$ ipython --no-banner

In [1]: import numpy as np

In [2]: from numpy import linalg as LA

In [3]: np.set_printoptions(precision=2, suppress=True, linewidth=140)

In [4]: rnd = lambda a: np.round(a, 2) + 0

In [5]: M = np.array([[-8.45, -11.05, 14.46],
   ...:     [-5.54, -8.53, 4.99],
   ...:     [-4.84, -7.72, 3.02],
   ...:     [-4.82, -7.7, 2.98],
   ...:     [-0.97, -1.15, -1.35],
   ...:     [-0.09, -0.07, -0.13],
   ...:     [0.21, 0.12, 0.26],
   ...:     [3.76, -1.68, 0.33],
   ...:     [5.34, -3.39, -1.44],
   ...:     [8.2, -6.88, -6.01]])

In [6]: z = M[:, 2] > np.median(M[:, 2])

In [7]: u = M[z].mean(axis=0) - M[~z].mean(axis=0)

In [8]: (((M - M.mean(axis=0)) @ u > 0) == z).mean()
Out[8]: np.float64(0.9)

In [9]: z.astype(int)
Out[9]: array([1, 1, 1, 1, 0, 0, 0, 1, 0, 0])

In [10]: D = LA.norm(M[:, None] - M[None], axis=-1)

In [11]: LA.matrix_rank(D ** 2)
Out[11]: np.int64(5)

In [12]: np.unravel_index(D.round(6).argmax(), D.shape)
Out[12]: (np.int64(0), np.int64(9))

In [13]: D.mean(axis=1).argmax()
Out[13]: np.int64(0)

In [14]: D[7].round(6).argsort(kind="stable")[:4]
Out[14]: array([7, 8, 6, 5])

In [15]: rnd(LA.norm(M - M.mean(axis=0), axis=1))
Out[15]: array([16.16,  6.92,  5.21,  5.18,  4.77,  5.12,  5.22,  5.63,  6.98, 11.98])

In [16]: rnd(D[7])
Out[16]: array([20.89, 12.46, 10.85, 10.81,  5.05,  4.2 ,  3.98,  0.  ,  2.92,  9.32])

In [17]: F = np.loadtxt("w.csv", delimiter=",")

In [18]: F
Out[18]: 
array([[20.69, 38.77, 18.34],
       [19.42, 39.03, 20.49],
       [22.1 , 40.53, 19.94],
       [19.05, 40.64, 20.79],
       [19.38, 40.49, 19.85],
       [21.09, 39.05, 19.69],
       [19.17, 40.84, 20.68],
       [20.59, 40.96, 18.68],
       [19.36, 40.74, 19.6 ],
       [20.  , 41.56, 19.22],
       [19.45, 40.32, 19.84],
       [19.56, 40.02, 21.19],
       [20.06, 40.14, 18.91],
       [19.44, 39.87, 19.36],
       [21.07, 40.19, 20.03],
       [18.73, 39.22, 20.45],
       [18.39, 40.01, 18.98],
       [21.68, 39.73, 20.97],
       [18.61, 40.19, 19.08],
       [19.15, 40.16, 18.6 ],
       [18.81, 39.95, 20.09],
       [18.9 , 41.67, 20.33],
       [21.24, 41.29, 18.65],
       [20.38, 40.57, 20.59],
       [20.78, 40.27, 20.13]])

In [19]: W = np.array([[-4, 8, 4, -5], [-9, -6, -7, 3], [8, 3, 3, -2]])

In [20]: coef = np.array([-1, 2, 1, -1])

In [21]: act = np.maximum(F @ W + coef, 0)

In [22]: (act > 0).mean(axis=0)
Out[22]: array([0., 0., 0., 0.])

In [23]: cent = np.array([[4, 8], [8, 5], [7, 0], [7, 0]])

In [24]: W @ cent
Out[24]: 
array([[  41,    8],
       [-112, -102],
       [  63,   79]])

In [25]: Xs = F - F.mean(axis=1)
---------------------------------------------------------------------------
ValueError                                Traceback (most recent call last)
Cell In[25], line 1
----> 1 Xs = F - F.mean(axis=1)

ValueError: operands could not be broadcast together with shapes (25,3) (25,) 

In [26]: Xs = F - F.mean(axis=0)

In [27]: U, sigma, VT = LA.svd(Xs, full_matrices=False)

In [28]: rnd(Xs.mean(axis=0))
Out[28]: array([0., 0., 0.])

In [29]: LA.matrix_rank(Xs)
Out[29]: np.int64(3)

In [30]: rnd(np.abs(VT[-1]))
Out[30]: array([0.06, 0.98, 0.2 ])

In [31]: (np.sign(U[:, 0]) == np.sign(U[0, 0])).astype(int)
Out[31]: array([1, 0, 1, 0, 0, 1, 0, 1, 0, 1, 0, 0, 1, 0, 1, 0, 0, 1, 0, 0, 0, 0, 1, 1, 1])

In [32]: np.abs(U[:, 0]).argmax()
Out[32]: np.int64(2)

In [33]: np.abs(VT[0]).argmax()
Out[33]: np.int64(0)

In [34]: U, sigma, VT = LA.svd(F)

In [35]: np.argmax(sigma[:-1] / (sigma[1:] + 1e-6)) + 1
Out[35]: np.int64(1)

In [36]: out = U[:, :1] @ np.diag(sigma[:1]) @ VT[:1]

In [37]: rnd(np.abs(F - out).max())
Out[37]: np.float64(1.73)

In [38]: LA.matrix_rank(out)
Out[38]: np.int64(1)

In [39]: cent = F[[6, 15]].astype(float)

In [40]: for _ in range(3):
    ...:     z = LA.norm(F[:, None] - cent, axis=-1).argmin(axis=1)
    ...:     cent = np.array([F[z == j].mean(axis=0) for j in range(2)])
    ...: 

In [41]: z
Out[41]: array([1, 1, 0, 0, 0, 1, 0, 0, 0, 0, 1, 0, 1, 1, 0, 1, 1, 0, 1, 1, 1, 0, 0, 0, 0])

In [42]: rnd(cent[1] - cent[0])
Out[42]: array([-0.79, -0.98, -0.61])

In [43]: rnd(cent)
Out[43]: 
array([[20.23, 40.68, 20.05],
       [19.44, 39.7 , 19.44]])

In [44]: np.bincount(z)
Out[44]: array([14, 11])

In [45]: rnd(cent[0] @ cent[1])
Out[45]: np.float64(2397.99)

In [46]: LA.norm(cent, axis=1).argmax()
Out[46]: np.int64(0)

In [47]: E = np.load("a.npy")

In [48]: E
Out[48]: 
array([[ 0.37,  0.95, -0.44],
       [-0.59, -1.38,  0.65],
       [ 0.03,  0.01, -0.05],
       [ 0.32,  0.63, -0.32],
       [-0.13, -0.35,  0.2 ],
       [ 0.03,  0.03, -0.08],
       [-0.74, -1.5 ,  0.75],
       [-1.09, -2.21,  1.02],
       [ 0.4 ,  0.64, -0.35],
       [-0.52, -1.18,  0.55],
       [ 0.69,  1.38, -0.78],
       [-0.02, -0.13,  0.09]])

In [49]: T = np.stack([E, 2 * E, E[::-1]])

In [50]: LA.matrix_rank(T)
Out[50]: array([3, 3, 3])

In [51]: T.shape
Out[51]: (3, 12, 3)

In [52]: rnd(np.einsum("bij,cij->bc", T, T))
Out[52]: 
array([[20.85, 41.69, -2.82],
       [41.69, 83.38, -5.63],
       [-2.82, -5.63, 20.85]])

In [53]: LA.matrix_rank(T.reshape(3, -1))
Out[53]: np.int64(2)

In [54]: rnd(LA.norm(T, axis=(1, 2)))
Out[54]: array([4.57, 9.13, 4.57])
